% ipython --no-banner

In [1]: import numpy as np

In [2]: from numpy import linalg as LA

In [3]: np.set_printoptions(precision=2, suppress=True, linewidth=200, legacy="1.25")

In [4]: M2 = np.array([[-2], [0], [-2], [-1], [-3], [-1], [0]])

In [5]: basis = np.array([[0, 0, 2, 2, 2, 2]])

In [6]: W0 = M2 @ basis

In [7]: print(W0)
[[ 0  0 -4 -4 -4 -4]
 [ 0  0  0  0  0  0]
 [ 0  0 -4 -4 -4 -4]
 [ 0  0 -2 -2 -2 -2]
 [ 0  0 -6 -6 -6 -6]
 [ 0  0 -2 -2 -2 -2]
 [ 0  0  0  0  0  0]]

In [8]: Uu, sv, vt = LA.svd(W0)

In [9]: vecs = vt[:(sv > 1e-8).sum()]

In [10]: rng = np.random.default_rng(350)

In [11]: x0 = W0[2] + 5 * W0[1] + rng.integers(2) * np.eye(6)[5]

In [12]: print(x0)
[ 0.  0. -4. -4. -4. -4.]

In [13]: print(vecs.T @ vecs)
[[0.   0.   0.   0.   0.   0.  ]
 [0.   0.   0.   0.   0.   0.  ]
 [0.   0.   0.25 0.25 0.25 0.25]
 [0.   0.   0.25 0.25 0.25 0.25]
 [0.   0.   0.25 0.25 0.25 0.25]
 [0.   0.   0.25 0.25 0.25 0.25]]

In [14]: print(LA.matrix_rank(np.vstack([W0, x0])))
1

In [15]: print(np.allclose(vecs.T @ vecs @ x0, x0))
True

In [16]: print(round(LA.norm(x0 - vecs.T @ vecs @ x0), 2))
0.0

In [17]: rank = LA.matrix_rank(W0)

In [18]: print(rank)
1

In [19]: null = LA.svd(W0)[2][rank:].T

In [20]: print(null @ null.T)
[[ 1.    0.    0.    0.    0.    0.  ]
 [ 0.    1.    0.    0.    0.    0.  ]
 [ 0.    0.    0.75 -0.25 -0.25 -0.25]
 [ 0.    0.   -0.25  0.75 -0.25 -0.25]
 [ 0.    0.   -0.25 -0.25  0.75 -0.25]
 [ 0.    0.   -0.25 -0.25 -0.25  0.75]]

In [21]: print(np.allclose(W0 @ null, 0))
True

In [22]: print(np.round(LA.norm(W0, 2) / LA.norm(W0), 2))
1.0

In [23]: print(LA.matrix_rank(W0, rtol=0.1))
1

In [24]: print([round(float(x), 2) for x in LA.svd(W0, compute_uv=False)[:3]])
[17.44, 0.0, 0.0]

In [25]: arr = np.loadtxt("layer14.csv", delimiter=",")

In [26]: print(arr.round(2) + 0)
[[-0.02 -0.43 -0.03 -0.04 -0.09 -0.5  -0.53]
 [ 0.07 -0.31 -0.16  0.23  0.13  0.12  0.17]
 [-0.12  0.02 -0.08 -0.06 -0.29 -0.21  0.54]
 [ 0.35 -0.05 -0.17 -0.15  0.15 -0.31  0.26]
 [ 0.55 -0.53  0.02 -0.06 -0.21  0.35  0.04]
 [ 0.23  0.04  0.07  0.23 -0.2   0.09 -0.15]
 [-0.02  0.32 -0.42  0.2  -0.47 -0.11 -0.1 ]
 [-0.05 -0.03  0.38 -0.01 -0.4  -0.05 -0.24]
 [ 0.16  0.13 -0.25  0.29  0.37 -0.06 -0.05]
 [-0.39 -0.18 -0.47 -0.07 -0.18  0.54 -0.13]
 [-0.12  0.11  0.22 -0.3   0.4   0.28 -0.21]
 [ 0.42  0.19 -0.21 -0.27 -0.05  0.13 -0.02]
 [ 0.35  0.41 -0.08  0.12  0.    0.09 -0.36]
 [ 0.09  0.23  0.42 -0.07 -0.27  0.19  0.19]
 [ 0.02  0.08 -0.22 -0.74 -0.08 -0.13 -0.07]]

In [27]: M2 = arr / np.sqrt((arr ** 2).mean(axis=1, keepdims=True))

In [28]: print(LA.matrix_rank(M2) == LA.matrix_rank(arr))
True

In [29]: x0 = np.array([3, 4, 0, 1, 3, 1, 3])

In [30]: rhs = arr @ x0

In [31]: b, lr = np.zeros(7), 1 / LA.norm(arr, 2) ** 2

In [32]: for i in range(4):
    ...:     b -= lr * arr.T @ (arr @ b - rhs)
    ...:     if i % 1 == 0: print(i, round(LA.norm(arr @ b - rhs), 2))
    ...: 
0 0.0
1 0.0
2 0.0
3 0.0

In [33]: print(np.round(LA.cond(arr), 2))
1.0

In [34]: print(b.round(2) + 0)
[3. 4. 0. 1. 3. 1. 3.]

In [35]: hat = arr @ LA.solve(arr.T @ arr, arr.T)

In [36]: print(np.diag(hat))
[0.73 0.24 0.44 0.36 0.76 0.18 0.56 0.37 0.34 0.76 0.45 0.35 0.45 0.39 0.64]

In [37]: print(np.round(LA.eigvalsh(hat), 2) + 0)
[0. 0. 0. 0. 0. 0. 0. 0. 1. 1. 1. 1. 1. 1. 1.]

In [38]: print(LA.matrix_rank(np.eye(15) - hat))
8

In [39]: print(round(np.trace(hat), 2))
7.0

In [40]: M2 = np.array([[3, 0, -4],
    ...:     [-3, 0, -2],
    ...:     [3, 3, -4],
    ...:     [-5, 3, 4],
    ...:     [2, 5, -2],
    ...:     [2, -5, -2],
    ...:     [-5, -2, 1]])

In [41]: print(LA.matrix_rank(arr @ M2))
3

In [42]: print(np.vstack([arr, M2.T]).shape)
(18, 7)

In [43]: print(LA.matrix_rank(np.vstack([arr, M2.T])))
7

In [44]: print(np.einsum("ij->j", arr))
[ 1.53  0.01 -0.98 -0.71 -1.19  0.43 -0.68]
